In [1]: import numpy as np

In [2]: from numpy import linalg as LA

In [3]: np.set_printoptions(suppress=True, linewidth=140)

In [4]: M = np.load("m.npy")

In [5]: print(M)
[[  3.9059 -17.802    3.9436]
 [  1.4173 -12.1555   2.4775]
 [  0.1498  -8.7073   1.7443]
 [  0.0986  -8.5506   1.7145]
 [ -0.5553  -6.2945   1.3228]
 [ -0.8706  -4.8422   1.1098]
 [ -1.0871  -2.5383   0.8257]
 [ -0.5325  -0.4514   0.4216]
 [  0.3283   0.1156  -0.3929]
 [  0.396    0.1287  -0.4942]
 [  0.5506   0.1459  -0.7629]
 [  0.6794   0.1473  -1.0403]
 [  0.785    0.1392  -1.3227]
 [  1.0697   0.0542  -2.895 ]
 [  0.9951   0.      -5.0439]
 [  0.045    0.2276  -9.5021]
 [ -1.1221   0.6681 -13.0459]
 [ -1.4413   0.8022 -13.9044]]

In [6]: cent = M[[8, 1]].astype(float)

In [7]: for _ in range(6):
   ...:     z = LA.norm(M[:, None] - cent, axis=-1).argmin(axis=1)
   ...:     cent = np.array([M[z == j].mean(axis=0) for j in range(2)])
   ...: 

In [8]: print(z)
[1 1 1 1 1 1 0 0 0 0 0 0 0 0 0 0 0 0]

In [9]: print(np.round(cent[1] - cent[0], 4))
[ 0.6354 -9.6786  5.9818]

In [10]: print(np.bincount(z))
[12  6]

In [11]: other = np.c_[M[:, :2] @ np.array([[5, -2], [-5, -1]]), np.array([1, 1, 1, 1, -2, 2, 2, 0, -1, 0, -1, -2, -2, 2, 2, 1, -1, 0])]

In [12]: print(other.round(4))
[[108.5395   9.9902   1.    ]
 [ 67.864    9.3209   1.    ]
 [ 44.2855   8.4077   1.    ]
 [ 43.246    8.3534   1.    ]
 [ 28.696    7.4051  -2.    ]
 [ 19.858    6.5834   2.    ]
 [  7.256    4.7125   2.    ]
 [ -0.4055   1.5164   0.    ]
 [  1.0635  -0.7722  -1.    ]
 [  1.3365  -0.9207   0.    ]
 [  2.0235  -1.2471  -1.    ]
 [  2.6605  -1.5061  -2.    ]
 [  3.229   -1.7092  -2.    ]
 [  5.0775  -2.1936   2.    ]
 [  4.9755  -1.9902   2.    ]
 [ -0.913   -0.3176   1.    ]
 [ -8.951    1.5761  -1.    ]
 [-11.2175   2.0804   0.    ]]

In [13]: print(np.round(LA.lstsq(M, other[:, 0])[0], 4) + 0)
[ 5. -5.  0.]

In [14]: Xs = M - M.mean(axis=0)

In [15]: left, sigma, Vt = LA.svd(Xs, full_matrices=False)

In [16]: print(np.round((sigma ** 2).sum() ** 2 / (sigma ** 4).sum(), 4))
1.519

In [17]: print(np.abs(left[:, 0]).argmax())
0

In [18]: print((np.sign(left[:, 0]) == np.sign(left[0, 0])).astype(int))
[1 1 1 1 1 1 1 0 0 0 0 0 0 0 0 0 0 0]

In [19]: x0 = np.array([0, 0, -1])

In [20]: target = M @ x0

In [21]: print(np.round(LA.solve(M.T @ M, M.T @ target), 4) + 0)
[ 0.  0. -1.]

In [22]: print(np.round(LA.pinv(M) @ M, 4) + 0)
[[1. 0. 0.]
 [0. 1. 0.]
 [0. 0. 1.]]

In [23]: rng = np.random.default_rng(58117)

In [24]: target = target + 0.02 * rng.normal(size=18)

In [25]: print(target.round(4))
[-3.9713 -2.4695 -1.7141 -1.741  -1.327  -1.1268 -0.8259 -0.3905  0.3775  0.5006  0.7381  1.0352  1.3434  2.9178  5.0277  9.4975 13.0182
 13.9024]

In [26]: c, *_ = LA.lstsq(M, target)

In [27]: print(np.round(M.T @ (target - M @ c), 4) + 0)
[0. 0. 0.]

In [28]: print([round(float(LA.norm(LA.solve(M.T @ M + lam * np.eye(3), M.T @ target))), 2) for lam in (0, 1, 10, 100)])
[1.0, 1.0, 0.98, 0.83]

In [29]: print(np.round(LA.norm(target - M @ c), 4))
0.0768

In [30]: q, vecs = LA.qr(M[:, :1])[0], LA.qr(M[:, 1:])[0]

In [31]: sigma = LA.svd(q.T @ vecs, compute_uv=False)

In [32]: print((sigma > 0.9).sum())
0

In [33]: print(np.round(np.degrees(np.arccos(sigma.clip(0, 1))), 4))
[52.1546]

In [34]: m1 = np.array([[-5, 0, -5, 3], [1, 4, 1, -4], [2, -2, 0, 1], [4, 1, 4, -1]])

In [35]: left, sigma, Vt = LA.svd(m1, full_matrices=False)

In [36]: print(np.round(left.T @ m1 @ Vt.T, 4) + 0)
[[10.1163  0.      0.      0.    ]
 [ 0.      5.509   0.      0.    ]
 [ 0.      0.      1.4226  0.    ]
 [ 0.      0.      0.      1.1352]]

In [37]: print(sigma.round(4))
[10.1163  5.509   1.4226  1.1352]

In [38]: print(np.round(sigma / sigma[0], 4))
[1.     0.5446 0.1406 0.1122]

In [39]: print(np.round(left.T @ left, 4) + 0)
[[1. 0. 0. 0.]
 [0. 1. 0. 0.]
 [0. 0. 1. 0.]
 [0. 0. 0. 1.]]

In [40]: print(round(np.sqrt((sigma ** 2).sum()), 4), np.round(LA.norm(m1), 4))
11.6619 11.6619

In [41]: print(left.shape, sigma.shape, Vt.shape)
(4, 4) (4,) (4, 4)
